$ python -q
>>> import numpy as np
>>> import numpy.linalg as la
>>> np.set_printoptions(precision=2, suppress=True, linewidth=200)
>>> rnd = lambda a: np.round(a, 2) + 0
>>> J = np.loadtxt("mat.csv", delimiter=",")
>>> J
array([[ 0.,  0.,  0.,  0.,  0.,  0., -1.,  0.,  0.],
       [ 0.,  0., -1.,  0.,  0.,  0.,  0., -1., -1.],
       [ 0., -1.,  0.,  0.,  0.,  0.,  0., -1., -1.],
       [ 0.,  0.,  0.,  0., -1., -1.,  0.,  0.,  0.],
       [ 0.,  0.,  0., -1.,  0., -1.,  0.,  0.,  0.],
       [ 0.,  0.,  0., -1., -1.,  0.,  0.,  0.,  0.],
       [-1.,  0.,  0.,  0.,  0.,  0.,  0.,  0.,  0.],
       [ 0., -1., -1.,  0.,  0.,  0.,  0.,  0., -1.],
       [ 0., -1., -1.,  0.,  0.,  0.,  0., -1.,  0.]])
>>> print([round(float(la.det(J[:i, :i])), 2) + 0 for i in range(1, 10)])
[0.0, 0.0, 0.0, 0.0, 0.0, 0.0, -2.0, -4.0, -6.0]
>>> rnd(la.eigvalsh(J).min())
np.float64(-3.0)
>>> th = np.radians(180)
>>> Rm = np.eye(9)
>>> Rm[1, 1] = Rm[0, 0] = np.cos(th)
>>> Rm[1, 0], Rm[0, 1] = -np.sin(th), np.sin(th)
>>> print(rnd(Rm))
[[-1.  0.  0.  0.  0.  0.  0.  0.  0.]
 [ 0. -1.  0.  0.  0.  0.  0.  0.  0.]
 [ 0.  0.  1.  0.  0.  0.  0.  0.  0.]
 [ 0.  0.  0.  1.  0.  0.  0.  0.  0.]
 [ 0.  0.  0.  0.  1.  0.  0.  0.  0.]
 [ 0.  0.  0.  0.  0.  1.  0.  0.  0.]
 [ 0.  0.  0.  0.  0.  0.  1.  0.  0.]
 [ 0.  0.  0.  0.  0.  0.  0.  1.  0.]
 [ 0.  0.  0.  0.  0.  0.  0.  0.  1.]]
>>> B = J @ Rm.T
>>> np.abs(B - J).max(axis=0)
array([2., 2., 0., 0., 0., 0., 0., 0., 0.])
>>> B = la.inv(J)
>>> rnd(la.det(J) * B)
array([[ 0.,  0.,  0.,  0.,  0.,  0.,  6.,  0.,  0.],
       [ 0., -4.,  2.,  0.,  0.,  0.,  0.,  2.,  2.],
       [ 0.,  2., -4.,  0.,  0.,  0.,  0.,  2.,  2.],
       [ 0.,  0.,  0., -3.,  3.,  3.,  0.,  0.,  0.],
       [ 0.,  0.,  0.,  3., -3.,  3.,  0.,  0.,  0.],
       [ 0.,  0.,  0.,  3.,  3., -3.,  0.,  0.,  0.],
       [ 6.,  0.,  0.,  0.,  0.,  0.,  0.,  0.,  0.],
       [ 0.,  2.,  2.,  0.,  0.,  0.,  0., -4.,  2.],
       [ 0.,  2.,  2.,  0.,  0.,  0.,  0.,  2., -4.]])
>>> rnd(la.slogdet(J)[0])
np.float64(-1.0)
>>> rnd(la.cond(J))
np.float64(3.0)
>>> F = np.load("run8.npy")
>>> print(F)
[[-0.5 -0.7  0.3 -0.6  1.   1.1  0.4 -0.1  1.  -1.2  0.5 -2.   0.3]
 [ 1.4 -1.3 -0.7  2.8  0.9 -0.2 -0.1  1.3  0.  -0.7  0.  -0.1  0.4]
 [ 0.4 -0.3  0.6 -1.7  2.2  0.  -1.   1.1 -1.7  0.3 -0.3 -0.1  0.8]
 [ 0.1  0.3 -0.4 -1.7  0.8 -1.1  0.8  0.1 -0.5 -0.8 -0.1 -0.7 -0.3]
 [-0.9 -1.1 -2.5  0.3 -0.8 -1.6  1.   1.5  0.5 -0.5  0.3 -0.1  1.3]]
>>> B = np.array([[6, -7, 0],
...     [8, 1, -2],
...     [1, 2, -2],
...     [-2, 3, 4],
...     [-9, -8, 9],
...     [7, 5, -9],
...     [-9, 1, 7],
...     [-9, -6, 6],
...     [6, 8, 0],
...     [-2, -2, 7],
...     [-2, -6, 7],
...     [-1, -8, -6],
...     [-8, 7, 3]])
>>> la.matrix_rank(F @ B)
np.int64(3)
>>> la.matrix_rank(np.vstack([F, B.T]))
np.int64(8)
>>> th = np.radians(4)
>>> Rm = np.eye(13)
>>> Rm[12, 12] = Rm[1, 1] = np.cos(th)
>>> Rm[12, 1], Rm[1, 12] = -np.sin(th), np.sin(th)
>>> B = F @ Rm.T
>>> rnd(la.det(Rm)), rnd(np.trace(Rm))
(np.float64(1.0), np.float64(13.0))
>>> np.allclose(la.norm(F, axis=1), la.norm(B, axis=1))
True
>>> rnd(np.abs(B - F).max(axis=0))
array([0.  , 0.09, 0.  , 0.  , 0.  , 0.  , 0.  , 0.  , 0.  , 0.  , 0.  , 0.  , 0.09])
>>> np.allclose(F @ F.T, B @ B.T)
True
>>> def softmax(z):
...     e = np.exp(z - z.max(axis=-1, keepdims=True))
...     return e / e.sum(axis=-1, keepdims=True)
... 
>>> print(rnd(softmax(F[1])))
[0.12 0.01 0.01 0.48 0.07 0.02 0.03 0.11 0.03 0.01 0.03 0.03 0.04]
>>> rnd(softmax(F).sum(axis=1))
array([1., 1., 1., 1., 1.])
>>> S = F @ F.T / np.sqrt(13)
>>> rnd(softmax(S))
array([[0.77, 0.04, 0.06, 0.08, 0.04],
       [0.01, 0.91, 0.01, 0.01, 0.06],
       [0.02, 0.01, 0.9 , 0.05, 0.01],
       [0.13, 0.03, 0.22, 0.5 , 0.12],
       [0.01, 0.03, 0.  , 0.01, 0.94]])
>>> print(rnd(softmax(S + np.triu(np.full(S.shape, -np.inf), 1))))
[[1.   0.   0.   0.   0.  ]
 [0.01 0.99 0.   0.   0.  ]
 [0.03 0.02 0.96 0.   0.  ]
 [0.15 0.03 0.25 0.57 0.  ]
 [0.01 0.03 0.   0.01 0.94]]
>>> print(rnd(softmax(S)[1] @ F))
[ 1.23 -1.26 -0.77  2.54  0.82 -0.26 -0.04  1.28  0.02 -0.68  0.02 -0.13  0.45]
>>> rng = np.random.default_rng(68189)
>>> B = F + rng.integers(-2, 3, (5, 4)) @ rng.integers(-2, 3, (4, 13))
>>> rnd(B)
array([[  3.5,   1.3,  -2.7,  -3.6,  -1. ,   4.1,   1.4,  -2.1,  -1. ,  -2.2,   5.5,  -8. ,   3.3],
       [ -4.6,  -3.3,   5.3,   4.8,  -1.1,  -6.2,  -0.1,   7.3,   6. ,   5.3, -10. ,   9.9,   2.4],
       [  2.4,   7.7,   2.6,  -5.7,  -5.8,  -6. ,   3. ,   7.1,   0.3,   6.3,  -4.3,  -0.1,  14.8],
       [  1.1,  -5.7,   6.6,  -3.7,  -2.2,  -3.1,  -1.2,   5.1,  -0.5,   2.2,  -5.1,   1.3,   0.7],
       [  5.1,  -1.1,   2.5,  -2.7,  -2.8,  -4.6,   0. ,   5.5,  -5.5,  -1.5,  -0.7,  -4.1,   4.3]])
>>> np.abs(B - F).sum(axis=1)
array([37., 64., 66., 39., 39.])
>>> rnd(la.svd(B - F, compute_uv=False))
array([27.36, 20.95, 13.31,  4.94,  0.  ])
>>> rnd(B - F)
array([[  4.,   2.,  -3.,  -3.,  -2.,   3.,   1.,  -2.,  -2.,  -1.,   5.,  -6.,   3.],
       [ -6.,  -2.,   6.,   2.,  -2.,  -6.,   0.,   6.,   6.,   6., -10.,  10.,   2.],
       [  2.,   8.,   2.,  -4.,  -8.,  -6.,   4.,   6.,   2.,   6.,  -4.,   0.,  14.],
       [  1.,  -6.,   7.,  -2.,  -3.,  -2.,  -2.,   5.,   0.,   3.,  -5.,   2.,   1.],
       [  6.,   0.,   5.,  -3.,  -2.,  -3.,  -1.,   4.,  -6.,  -1.,  -1.,  -4.,   3.]])
>>> B = F / la.norm(F, axis=1, keepdims=True)
>>> cov = B @ B.T
>>> (np.abs(cov) > 0.9).astype(int)
array([[1, 0, 0, 0, 0],
       [0, 1, 0, 0, 0],
       [0, 0, 1, 0, 0],
       [0, 0, 0, 1, 0],
       [0, 0, 0, 0, 1]])
>>> rnd(np.degrees(np.arccos(np.clip(cov[1, 0], -1, 1))))
np.float64(90.05)
>>> rnd(cov[1])
array([ 0.  ,  1.  , -0.04, -0.31,  0.32])
>>> rnd(la.norm(B, axis=1))
array([1., 1., 1., 1., 1.])
>>> Z = np.array([[1, 0, -3, -3, 5, -4, -2, -4, -5], [-5, -1, 3, 0, -3, 0, -4, 2, -4]])
>>> M = rng.normal(size=(30, 2)) @ Z + np.array([2, -4, 8, 5, -5, 7, -5, -4, -3])
>>> rnd(M)
array([[  1.71,  -4.17,   6.79,   3.27,  -2.64,   4.7 ,  -6.85,  -5.96,  -6.57],
       [ -7.45,  -5.61,  16.98,   9.13, -16.73,  12.51,  -8.7 ,   4.74,  -2.56],
       [  0.46,  -4.19,  10.38,   6.82,  -8.59,   9.42,  -4.53,  -1.2 ,  -0.71],
       [ 12.48,  -2.15,  -1.21,   1.35,   6.64,   2.13,  -0.03, -12.57,  -1.68],
       [  5.48,  -3.24,   6.66,   5.93,  -4.28,   8.25,  -1.34,  -4.27,   1.59],
       [ -0.77,  -4.36,  11.99,   7.91, -10.93,  10.88,  -4.51,   0.6 ,   0.4 ],
       [  3.6 ,  -3.88,   4.68,   2.06,   0.28,   3.07,  -6.47,  -8.17,  -7.41],
       [ -9.98,  -6.06,  19.24,  10.06, -19.61,  13.75,  -9.86,   6.87,  -2.79],
       [ -3.41,  -5.29,   8.7 ,   1.82,  -3.57,   2.75, -12.3 ,  -5.66, -13.48],
       [ -5.23,  -5.41,  12.75,   5.51, -10.09,   7.68, -10.31,  -0.5 ,  -7.8 ],
       [  2.24,  -3.83,   9.34,   6.85,  -7.57,   9.47,  -3.08,  -1.87,   0.78],
       [  1.65,  -4.13,   7.49,   4.11,  -3.9 ,   5.81,  -6.11,  -4.93,  -5.  ],
       [ 19.4 ,  -0.48,  -1.95,   5.62,   4.54,   7.82,   9.5 , -10.22,  12.11],
       [  5.75,  -3.15,   6.92,   6.46,  -4.89,   8.95,  -0.63,  -3.75,   2.83],
       [  3.96,  -3.56,   7.44,   5.77,  -4.95,   8.03,  -2.71,  -3.86,   0.06],
       [ -0.28,  -4.37,  10.43,   6.32,  -8.3 ,   8.76,  -5.6 ,  -1.5 ,  -2.28],
       [ -4.28,  -5.2 ,  12.44,   5.84, -10.  ,   8.12,  -9.25,  -0.48,  -6.41],
       [  3.06,  -3.75,   7.76,   5.5 ,  -5.1 ,   7.67,  -3.68,  -3.82,  -1.18],
       [  1.79,  -3.73,  11.92,   9.74, -12.09,  13.33,  -0.74,   1.78,   6.  ],
       [  6.32,  -3.36,   2.71,   1.63,   2.54,   2.51,  -4.69,  -9.77,  -6.06],
       [  9.63,  -2.7 ,   0.73,   1.63,   4.52,   2.51,  -2.04, -11.09,  -3.41],
       [ -0.17,  -4.18,  12.39,   8.86, -11.97,  12.15,  -3.13,   1.5 ,   2.74],
       [ -1.08,  -4.56,  10.54,   5.86,  -8.11,   8.15,  -6.66,  -1.73,  -3.79],
       [  4.81,  -3.32,   7.73,   6.77,  -5.91,   9.37,  -1.09,  -3.  ,   2.68],
       [  9.18,  -2.69,   2.17,   3.1 ,   2.1 ,   4.46,  -1.03,  -9.15,  -0.93],
       [ -1.88,  -5.19,   5.37,  -1.19,   1.75,  -1.25, -13.88,  -9.88, -18.06],
       [ -3.54,  -5.08,  11.61,   5.36,  -8.85,   7.48,  -9.1 ,  -1.36,  -6.74],
       [  2.15,  -4.09,   6.5 ,   3.24,  -2.33,   4.65,  -6.52,  -6.17,  -6.29],
       [  2.27,  -3.93,   8.07,   5.3 ,  -5.27,   7.4 ,  -4.5 ,  -3.75,  -2.21],
       [  2.57,  -4.02,   6.07,   3.01,  -1.74,   4.34,  -6.41,  -6.62,  -6.4 ]])
>>> np.allclose(M[:-1].T @ la.lstsq(M[:-1].T, M[-1])[0], M[-1])
True
>>> print(np.unique(M.round(6), axis=0).shape)
(30, 9)
>>> la.lstsq(M[:-1].T, M[-1])[2]
np.int32(3)
>>> rnd(np.trace(la.pinv(M) @ M))
np.float64(3.0)
>>> Uu, s, Vt = la.svd(M)
>>> vecs = Vt[:(s > 1e-8).sum()]
>>> x0 = M[18] + 3 * M[6] + rng.integers(2) * np.eye(9)[1]
>>> rnd(x0)
array([ 12.59, -15.35,  25.98,  15.91, -11.25,  22.55, -20.14, -22.74, -16.23])
>>> np.allclose(vecs.T @ vecs @ x0, x0)
True
>>> la.matrix_rank(np.vstack([M, x0]))
np.int64(3)
>>> rnd(la.norm(x0 - vecs.T @ vecs @ x0))
np.float64(0.0)
>>> rnd(np.diag(vecs.T @ vecs))
array([0.5 , 0.08, 0.31, 0.17, 0.33, 0.32, 0.31, 0.46, 0.52])
>>> r = la.matrix_rank(M)
>>> r
np.int64(3)
>>> null = la.svd(M)[2][r:].T
>>> print(rnd(null @ null.T))
[[ 0.5   0.05  0.04 -0.11 -0.18 -0.16 -0.14  0.37 -0.15]
 [ 0.05  0.92  0.13  0.07 -0.05  0.1  -0.11 -0.11 -0.1 ]
 [ 0.04  0.13  0.69 -0.18  0.26 -0.25  0.17  0.02  0.08]
 [-0.11  0.07 -0.18  0.83  0.16 -0.23  0.    0.04 -0.11]
 [-0.18 -0.05  0.26  0.16  0.67  0.21 -0.06  0.21  0.08]
 [-0.16  0.1  -0.25 -0.23  0.21  0.68  0.    0.07 -0.14]
 [-0.14 -0.11  0.17  0.   -0.06  0.    0.69 -0.11 -0.37]
 [ 0.37 -0.11  0.02  0.04  0.21  0.07 -0.11  0.54 -0.19]
 [-0.15 -0.1   0.08 -0.11  0.08 -0.14 -0.37 -0.19  0.48]]
>>> null.shape
(9, 6)
>>> [int(la.matrix_rank(M[:i])) for i in range(1, len(M) + 1)]
[1, 2, 3, 3, 3, 3, 3, 3, 3, 3, 3, 3, 3, 3, 3, 3, 3, 3, 3, 3, 3, 3, 3, 3, 3, 3, 3, 3, 3, 3]
>>> [int(la.matrix_rank(np.delete(M, i, axis=0))) for i in range(30)]
[3, 3, 3, 3, 3, 3, 3, 3, 3, 3, 3, 3, 3, 3, 3, 3, 3, 3, 3, 3, 3, 3, 3, 3, 3, 3, 3, 3, 3, 3]
>>> K = np.load("dump.npy")
>>> K
array([[ 3,  2,  2,  0, -2,  3, -1,  1, -1,  0],
       [-1, -5,  0,  1,  1, -3,  3,  0,  3, -2],
       [-5,  1, -4, -1,  3, -3, -1, -2, -1,  2],
       [ 7, -4,  6,  2, -4,  3,  3,  3,  3, -4]])
>>> r = la.matrix_rank(K)
>>> r
np.int64(2)
>>> null = la.svd(K)[2][r:].T
>>> la.matrix_rank(K.T @ K), la.matrix_rank(K @ K.T)
(np.int64(2), np.int64(2))
>>> [int(la.matrix_rank(K[:, :j + 1])) for j in range(10)]
[1, 2, 2, 2, 2, 2, 2, 2, 2, 2]
>>> rnd(null @ null.T)
array([[ 0.63, -0.01, -0.28, -0.05,  0.23, -0.26, -0.02, -0.14, -0.02,  0.11],
       [-0.01,  0.56,  0.06,  0.1 ,  0.04, -0.21,  0.27,  0.03,  0.27, -0.2 ],
       [-0.28,  0.06,  0.77, -0.06,  0.17, -0.17, -0.06, -0.11, -0.06,  0.11],
       [-0.05,  0.1 , -0.06,  0.97,  0.03,  0.01, -0.07, -0.03, -0.07,  0.06],
       [ 0.23,  0.04,  0.17,  0.03,  0.86,  0.17, -0.01,  0.08, -0.01, -0.05],
       [-0.26, -0.21, -0.17,  0.01,  0.17,  0.72,  0.11, -0.08,  0.11, -0.02],
       [-0.02,  0.27, -0.06, -0.07, -0.01,  0.11,  0.83, -0.03, -0.17,  0.13],
       [-0.14,  0.03, -0.11, -0.03,  0.08, -0.08, -0.03,  0.94, -0.03,  0.06],
       [-0.02,  0.27, -0.06, -0.07, -0.01,  0.11, -0.17, -0.03,  0.83,  0.13],
       [ 0.11, -0.2 ,  0.11,  0.06, -0.05, -0.02,  0.13,  0.06,  0.13,  0.87]])
>>> null.shape
(10, 8)
>>> print([int(la.matrix_rank(np.delete(K, i, axis=0))) for i in range(4)])
[2, 2, 2, 2]
>>> m1 = np.load("x.npy")
>>> m1
array([[-5,  0,  3,  0, -5,  0, -3,  0,  0,  0,  0,  0,  0,  0],
       [ 0, -2,  0, -4,  0,  0,  0,  0,  0, -5,  0,  0,  0,  3],
       [-3,  0, -5,  0, -5,  0,  5,  0,  0,  0,  0,  0,  0,  0],
       [ 0, -5,  0, -4,  0,  0,  0,  0,  3,  4,  0, -1,  0, -3],
       [ 3,  0,  0,  0,  3,  0, -2,  0,  0,  0,  0,  0,  0,  0],
       [ 0,  0,  0,  0,  0, -3,  0,  2,  0,  0,  4,  0, -3,  0],
       [ 5,  0, -2,  0,  2,  0,  5,  0,  0,  0,  0,  0,  0,  0],
       [ 0,  0,  0,  0,  0,  1,  0,  1,  0,  0,  5,  0, -5,  0],
       [ 0, -4,  0,  2,  0,  0,  0,  0,  2, -4,  0, -3,  0, -1],
       [ 0,  2,  0, -3,  0,  0,  0,  0,  0,  1,  0,  0,  0, -1],
       [ 0,  0,  0,  0,  0,  1,  0, -2,  0,  0,  0,  0,  1,  0],
       [ 0,  2,  0, -3,  0,  0,  0,  0,  4,  1,  0,  1,  0,  5],
       [ 0,  0,  0,  0,  0,  0,  0,  3,  0,  0,  0,  0,  3,  0],
       [ 0, -3,  0,  1,  0,  0,  0,  0, -1, -3,  0,  0,  0,  3]])
>>> # splits into 3 blocks
>>> rnd(np.sort(np.abs(la.eigvals(J))))
array([1., 1., 1., 1., 1., 1., 1., 2., 3.])
>>> np.allclose(J @ J.T, J.T @ J)
True
